$ python3 -q
>>> import numpy as np
>>> np.set_printoptions(precision=1, suppress=True, linewidth=120, legacy="1.25")
>>> rng = np.random.default_rng(3383)
>>> feats = np.array([[-1, -3, 2, -2, -1, 0, -1, 2, 1],
...     [-2, 3, 1, 3, 0, -2, -3, 3, -3],
...     [-3, -3, 1, 3, -2, 1, -3, 2, 1],
...     [2, -3, -1, -3, 1, -3, -1, 0, -2],
...     [1, -3, -3, 0, 0, -2, -1, 1, 1],
...     [0, -1, 0, -3, 3, -1, 3, -1, 3],
...     [-3, -3, 0, -3, 0, 2, 3, -2, 2]]) * (rng.random((7, 9)) < 0.3)
>>> feats
array([[ 0,  0,  0,  0, -1,  0, -1,  2,  0],
       [ 0,  3,  0,  0,  0,  0,  0,  3, -3],
       [-3,  0,  0,  0, -2,  1, -3,  0,  0],
       [ 0, -3,  0,  0,  1,  0,  0,  0,  0],
       [ 1,  0,  0,  0,  0,  0,  0,  0,  1],
       [ 0, -1,  0,  0,  0,  0,  0,  0,  3],
       [-3,  0,  0,  0,  0,  2,  0,  0,  0]])
>>> blk = np.stack([feats, 3 * feats, feats[::-1]])
>>> print((blk @ feats.T).shape)
(3, 7, 7)
>>> print(np.linalg.matrix_rank(blk.reshape(3, -1)))
2
>>> np.einsum("bij,cij->bc", blk, blk)
array([[ 91, 273, -20],
       [273, 819, -60],
       [-20, -60,  91]])
>>> def softmax(z):
...     e = np.exp(z - z.max(axis=-1, keepdims=True))
...     return e / e.sum(axis=-1, keepdims=True)
... 
>>> print(np.round(softmax(feats[2] + -1), 1) + 0)
[0.  0.1 0.1 0.1 0.  0.3 0.  0.1 0.1]
>>> S = feats @ feats.T / np.sqrt(9)
>>> softmax(S).round(6).argmax(axis=1)
array([0, 1, 2, 3, 5, 5, 6])
>>> f = np.array([3, 2, -2])
>>> np.cross(feats[5, :3], feats[2, :3])
array([ 0,  0, -3])
>>> np.array([np.convolve(row, f, "same") for row in feats])
array([[  0,   0,   0,  -3,  -2,  -1,   4,   6,  -4],
       [  9,   6,  -6,   0,   0,   0,   9,  -3, -12],
       [ -6,   6,   0,  -6,  -1,  -3,  -8,   6,   0],
       [ -9,  -6,   6,   3,   2,  -2,   0,   0,   0],
       [  2,  -2,   0,   0,   0,   0,   0,   3,   2],
       [ -3,  -2,   2,   0,   0,   0,   0,   9,   6],
       [ -6,   6,   0,   0,   6,   4,  -4,   0,   0]])
>>> U, s, vt = np.linalg.svd(feats, full_matrices=False)
>>> np.round(U.T @ U, 1) + 0
array([[1., 0., 0., 0., 0., 0., 0.],
       [0., 1., 0., 0., 0., 0., 0.],
       [0., 0., 1., 0., 0., 0., 0.],
       [0., 0., 0., 1., 0., 0., 0.],
       [0., 0., 0., 0., 1., 0., 0.],
       [0., 0., 0., 0., 0., 1., 0.],
       [0., 0., 0., 0., 0., 0., 1.]])
>>> print(np.round(np.sqrt((s ** 2).sum()), 1), round(float(np.linalg.norm(feats)), 1))
9.5 9.5
>>> np.abs(U[:, 0]).round(6).argmax()
1
>>> np.round(U.T @ feats @ vt.T, 1) + 0
array([[6.2, 0. , 0. , 0. , 0. , 0. , 0. ],
       [0. , 5.6, 0. , 0. , 0. , 0. , 0. ],
       [0. , 0. , 3.1, 0. , 0. , 0. , 0. ],
       [0. , 0. , 0. , 2.7, 0. , 0. , 0. ],
       [0. , 0. , 0. , 0. , 2.2, 0. , 0. ],
       [0. , 0. , 0. , 0. , 0. , 0.5, 0. ],
       [0. , 0. , 0. , 0. , 0. , 0. , 0.4]])
>>> M = np.load("layer13.npy")
>>> M.round(1) + 0
array([[-0.3, -0.4,  0.2, -0.3,  0. ,  0.8],
       [ 0.3,  0.1,  0.7,  0.6,  0.3,  0.2],
       [ 0.1, -0.3, -0.7,  0.4,  0.5,  0.2],
       [ 0. , -0.8,  0.1,  0.3, -0.4, -0.4],
       [-0.9,  0.2,  0.1,  0.3,  0.1, -0.1],
       [ 0. ,  0.3, -0.2,  0.5, -0.7,  0.4]])
>>> other = M + rng.integers(-2, 3, (6, 1)) @ rng.integers(-2, 3, (1, 6))
>>> print(other.round(1) + 0)
[[-0.3 -4.4  4.2 -0.3 -2.  -1.2]
 [ 0.3 -1.9  2.7  0.6 -0.7 -0.8]
 [ 0.1 -2.3  1.3  0.4 -0.5 -0.8]
 [ 0.   3.2 -3.9  0.3  1.6  1.6]
 [-0.9 -1.8  2.1  0.3 -0.9 -1.1]
 [ 0.   2.3 -2.2  0.5  0.3  1.4]]
>>> np.round(np.linalg.svd(other - M, compute_uv=False), 1) + 0
array([11.,  0.,  0.,  0.,  0.,  0.])
>>> other - M
array([[ 0., -4.,  4.,  0., -2., -2.],
       [ 0., -2.,  2.,  0., -1., -1.],
       [ 0., -2.,  2.,  0., -1., -1.],
       [ 0.,  4., -4.,  0.,  2.,  2.],
       [ 0., -2.,  2.,  0., -1., -1.],
       [ 0.,  2., -2.,  0.,  1.,  1.]])
>>> np.abs(other - M).sum(axis=1)
array([12.,  6.,  6., 12.,  6.,  6.])
>>> q, vecs = np.linalg.qr(M[:, :3])[0], np.linalg.qr(M[:, 3:])[0]
>>> s = np.linalg.svd(q.T @ vecs, compute_uv=False)
>>> round(float(np.linalg.norm(q @ q.T - vecs @ vecs.T, 2)), 1)
1.0
>>> (s > 0.9).sum()
0
>>> ang = np.radians(36)
>>> Rm = np.eye(6)
>>> Rm[0, 0] = Rm[4, 4] = np.cos(ang)
>>> Rm[0, 4], Rm[4, 0] = -np.sin(ang), np.sin(ang)
>>> Rm
array([[ 0.8,  0. ,  0. ,  0. , -0.6,  0. ],
       [ 0. ,  1. ,  0. ,  0. ,  0. ,  0. ],
       [ 0. ,  0. ,  1. ,  0. ,  0. ,  0. ],
       [ 0. ,  0. ,  0. ,  1. ,  0. ,  0. ],
       [ 0.6,  0. ,  0. ,  0. ,  0.8,  0. ],
       [ 0. ,  0. ,  0. ,  0. ,  0. ,  1. ]])
>>> other = M @ Rm.T
>>> np.abs(other - M).max(axis=0)
array([0.4, 0. , 0. , 0. , 0.6, 0. ])
>>> A = np.load("a.npy")
>>> A
array([[2, 0, 0, 0, 0, 0, 0, 0],
       [2, 0, 0, 0, 0, 0, 0, 0],
       [2, 2, 0, 0, 0, 0, 0, 0],
       [0, 1, 1, 2, 0, 0, 0, 0],
       [0, 0, 0, 2, 0, 0, 0, 0],
       [0, 1, 2, 1, 1, 2, 0, 0],
       [1, 0, 2, 2, 2, 0, 1, 0],
       [0, 2, 0, 0, 2, 1, 1, 1]])
>>> # rows 0 and 1 are equal
>>> rank = np.linalg.matrix_rank(A)
>>> rank
7
>>> ns = np.linalg.svd(A)[2][rank:].T
>>> print([int(np.linalg.matrix_rank(np.delete(A, i, axis=0))) for i in range(8)])
[7, 7, 6, 6, 6, 6, 6, 6]
>>> print(np.linalg.matrix_rank(A.T @ A), np.linalg.matrix_rank(A @ A.T))
7 7
>>> [int(np.linalg.matrix_rank(A[:, :j + 1])) for j in range(8)]
[1, 2, 3, 4, 5, 6, 7, 7]
>>> print(np.round(ns[:, 0] / ns[np.abs(ns[:, 0]).round(6).argmax(), 0], 1) + 0)
[ 0.   0.   0.   0.  -0.5  0.2  1.  -0.2]
>>> print(ns.shape)
(8, 1)
>>> [int(np.linalg.matrix_rank(A[:i])) for i in range(1, len(A) + 1)]
[1, 1, 2, 3, 4, 5, 6, 7]
>>> U, s, vt = np.linalg.svd(A, full_matrices=False)
>>> np.round(s / s[0], 1) + 0
array([1. , 0.7, 0.6, 0.4, 0.3, 0.2, 0. , 0. ])
>>> s.round(1) + 0
array([5.5, 3.6, 3.1, 2.1, 1.9, 1. , 0.2, 0. ])
>>> (s > 1e-8).sum()
7
>>> round(float(np.sqrt((s ** 2).sum())), 1), np.round(np.linalg.norm(A), 1)
(7.9, 7.9)
>>> vec = np.array([9, 3, 5, 8, 1, 1, 8, 7])
>>> h = np.maximum(A @ vec, 0)
>>> np.maximum(A @ (3 * vec), 0)
array([ 54,  54,  72,  72,  48,  72, 135,  72])
>>> np.flatnonzero(h > 1e-9)
array([0, 1, 2, 3, 4, 5, 6, 7])
>>> A * (h > 1e-9)[:, None]
array([[2, 0, 0, 0, 0, 0, 0, 0],
       [2, 0, 0, 0, 0, 0, 0, 0],
       [2, 2, 0, 0, 0, 0, 0, 0],
       [0, 1, 1, 2, 0, 0, 0, 0],
       [0, 0, 0, 2, 0, 0, 0, 0],
       [0, 1, 2, 1, 1, 2, 0, 0],
       [1, 0, 2, 2, 2, 0, 1, 0],
       [0, 2, 0, 0, 2, 1, 1, 1]])
